$ python3 -q
>>> import numpy as np
>>> np.set_printoptions(suppress=True, linewidth=200)
>>> def tidy(a):
...     return np.round(a, 1) + 0
... 
>>> feats = np.load("sample14.npy")
>>> print(feats)
[[ 0  0  0  0  0]
 [ 0  0 -2  0  0]
 [ 0  0  0  0  0]
 [ 0 -2  3  3  0]
 [ 0  0  0  1 -3]
 [ 3 -2  0  0  0]
 [ 0  0  0  0  0]
 [ 0  0  3  0 -3]
 [ 0  0  0  0  1]
 [ 0  0  0  0  0]]
>>> d = np.linalg.norm(feats[:, None] - feats[None], axis=-1)
>>> print(d.shape)
(10, 10)
>>> print(tidy(d[:5, :5]))
[[0.  2.  0.  4.7 3.2]
 [2.  0.  2.  6.2 3.7]
 [0.  2.  0.  4.7 3.2]
 [4.7 6.2 4.7 0.  5.1]
 [3.2 3.7 3.2 5.1 0. ]]
>>> print(tidy(d[7]))
[4.2 5.8 4.2 4.7 3.2 5.6 4.2 0.  5.  4.2]
>>> M = np.load("a.npy")
>>> print(M)
[[  2.2   4.6   4.2   2.7  -8.   -9.4  10. ]
 [  3.4   6.8   3.5   1.8 -10.4  -6.8  10.2]
 [  2.5   6.7   3.9   2.8  -9.7  -8.5  10.9]
 [  3.1   6.4   3.5   3.5  -6.5  -9.3  10.5]
 [  3.5   6.8   2.8   4.2  -9.7  -9.8   8.7]
 [  1.1   6.1   3.7   3.6 -10.8  -9.9   9.3]
 [  4.2   6.9   3.4   3.1  -9.4  -9.6   6.9]
 [  4.6   6.4   2.2   3.8  -6.8 -10.1   7.4]
 [  4.8   7.    3.7   2.   -8.3  -9.4   8.1]
 [  2.6   7.8   4.6   3.9  -9.1 -10.2   6.9]
 [  3.9   5.8   3.8   4.4  -8.4  -8.9  10.5]
 [  3.6   6.    2.5   2.4  -8.8  -6.9   8.8]
 [  2.4   4.8   3.    4.2  -9.  -12.2   8.1]
 [  3.4   4.4   3.6   3.5  -8.2  -7.1   8.8]
 [  3.6   6.2   3.7   2.   -8.7  -9.3   8.6]
 [  4.2   5.9   2.1   2.2  -8.1  -9.9  10.8]
 [  2.7   5.8   2.9   4.5  -9.   -8.5   8.5]
 [  1.3   7.3   2.5   2.9  -9.   -8.2   8.5]
 [  2.9   6.1   4.4   2.5 -10.2  -7.3   7.1]
 [  3.2   6.5   1.6   4.2  -9.1  -9.3  10.5]
 [  2.9   5.7   4.1   3.   -9.4  -9.2   9. ]
 [  3.7   6.    4.    1.9  -7.4  -8.    9. ]
 [  3.2   4.2   1.7   2.9  -7.5  -9.3   9.2]
 [  2.    3.6   3.7   3.3  -7.7 -10.5   9.3]
 [  2.8   5.1   4.8   2.1  -8.6  -8.5   7.6]]
>>> M2 = np.c_[M[:, :1] @ np.array([[2]]), np.array([1, 2, -1, 0, 1, 1, 0, -1, 0, 1, 2, -1, 0, 1, 3, 1, -2, 0, 3, 0, -1, 2, -3, 2, -1])]
>>> print(M2)
[[ 4.4  1. ]
 [ 6.8  2. ]
 [ 5.  -1. ]
 [ 6.2  0. ]
 [ 7.   1. ]
 [ 2.2  1. ]
 [ 8.4  0. ]
 [ 9.2 -1. ]
 [ 9.6  0. ]
 [ 5.2  1. ]
 [ 7.8  2. ]
 [ 7.2 -1. ]
 [ 4.8  0. ]
 [ 6.8  1. ]
 [ 7.2  3. ]
 [ 8.4  1. ]
 [ 5.4 -2. ]
 [ 2.6  0. ]
 [ 5.8  3. ]
 [ 6.4  0. ]
 [ 5.8 -1. ]
 [ 7.4  2. ]
 [ 6.4 -3. ]
 [ 4.   2. ]
 [ 5.6 -1. ]]
>>> print(tidy(np.linalg.norm(M2 - M @ np.linalg.lstsq(M, M2)[0], axis=0)))
[0.  6.7]
>>> basis = M[[11, 18]].astype(float)
>>> for _ in range(5):
...     z = np.linalg.norm(M[:, None] - basis, axis=-1).argmin(axis=1)
...     basis = np.array([M[z == j].mean(axis=0) for j in range(2)])
... 
>>> print(z)
[0 0 0 0 1 1 1 0 0 1 0 0 1 0 0 0 0 0 1 0 1 0 0 0 1]
>>> print(tidy(basis))
[[ 3.3  5.9  3.1  3.  -8.3 -8.8  9.4]
 [ 2.8  6.2  3.8  3.3 -9.5 -9.6  8. ]]
>>> print(np.abs(basis[1] - basis[0]).argmax())
6
